$ ipython --no-banner

In [1]: import numpy as np

In [2]: from numpy import linalg as LA

In [3]: np.set_printoptions(precision=2, suppress=True, linewidth=120, sign=" ")

In [4]: tidy = lambda a: np.round(a, 2) + 0

In [5]: rng = np.random.default_rng(70129)

In [6]: J = np.triu(rng.random((4, 4)) < 0.6, 1).astype(int)

In [7]: J = J + J.T

In [8]: J
Out[8]: 
array([[ 0,  1,  0,  1],
       [ 1,  0,  1,  0],
       [ 0,  1,  0,  0],
       [ 1,  0,  0,  0]])

In [9]: # equal to its transpose

In [10]: tidy(LA.det(J))
Out[10]: np.float64(1.0)

In [11]: (J + J.T) / 2
Out[11]: 
array([[ 0.,  1.,  0.,  1.],
       [ 1.,  0.,  1.,  0.],
       [ 0.,  1.,  0.,  0.],
       [ 1.,  0.,  0.,  0.]])

In [12]: tidy(np.abs(LA.eigvals(J)).max())
Out[12]: np.float64(1.62)

In [13]: np.allclose(J, J.T)
Out[13]: True

In [14]: LA.matrix_power(J, 4)
Out[14]: 
array([[ 5,  0,  3,  0],
       [ 0,  5,  0,  3],
       [ 3,  0,  2,  0],
       [ 0,  3,  0,  2]])

In [15]: assert J == J.T
Traceback (most recent call last):
  Cell In[15], line 1
    assert J == J.T
ValueError: The truth value of an array with more than one element is ambiguous. Use a.any() or a.all()


In [16]: tidy(np.sort(np.abs(LA.eigvals(J))))
Out[16]: array([ 0.62,  0.62,  1.62,  1.62])

In [17]: np.allclose(J @ J.T, J.T @ J)
Out[17]: True

In [18]: J @ J
Out[18]: 
array([[ 2,  0,  1,  0],
       [ 0,  2,  0,  1],
       [ 1,  0,  1,  0],
       [ 0,  1,  0,  1]])

In [19]: J.inv()
Traceback (most recent call last):
  Cell In[19], line 1
    J.inv()
AttributeError: 'numpy.ndarray' object has no attribute 'inv'


In [20]: np.trace(J)
Out[20]: np.int64(0)

In [21]: ev, vecs = LA.eigh(J)

In [22]: x0 = np.array([2, 3, -2, 0])

In [23]: x0 @ J @ x0 / (x0 @ x0), tidy(ev[0]), tidy(ev[-1])
Out[23]: (np.float64(0.0), np.float64(-1.62), np.float64(1.62))

In [24]: proj = np.triu(np.array([[0, 2, 1, 1], [2, 2, 2, 1], [1, 2, 1, 1], [2, 0, 2, 1]]), 1) + np.eye(4)

In [25]: out = proj @ J @ LA.inv(proj)

In [26]: out
Out[26]: 
array([[ 3., -4.,  7., -5.],
       [ 2., -2.,  3., -3.],
       [ 1., -1.,  1., -1.],
       [ 1., -2.,  3., -2.]])

In [27]: np.trace(out), np.trace(J)
Out[27]: (np.float64(0.0), np.int64(0))

In [28]: tidy(np.poly(out))
Out[28]: array([ 1.,  0., -3.,  0.,  1.])

In [29]: f, r1 = J[2], J[1]

In [30]: f @ f
Out[30]: np.int64(1)

In [31]: f @ r1
Out[31]: np.int64(0)

In [32]: p = (f @ r1) / (f @ f) * f

In [33]: (r1 - p) @ f
Out[33]: np.float64(0.0)
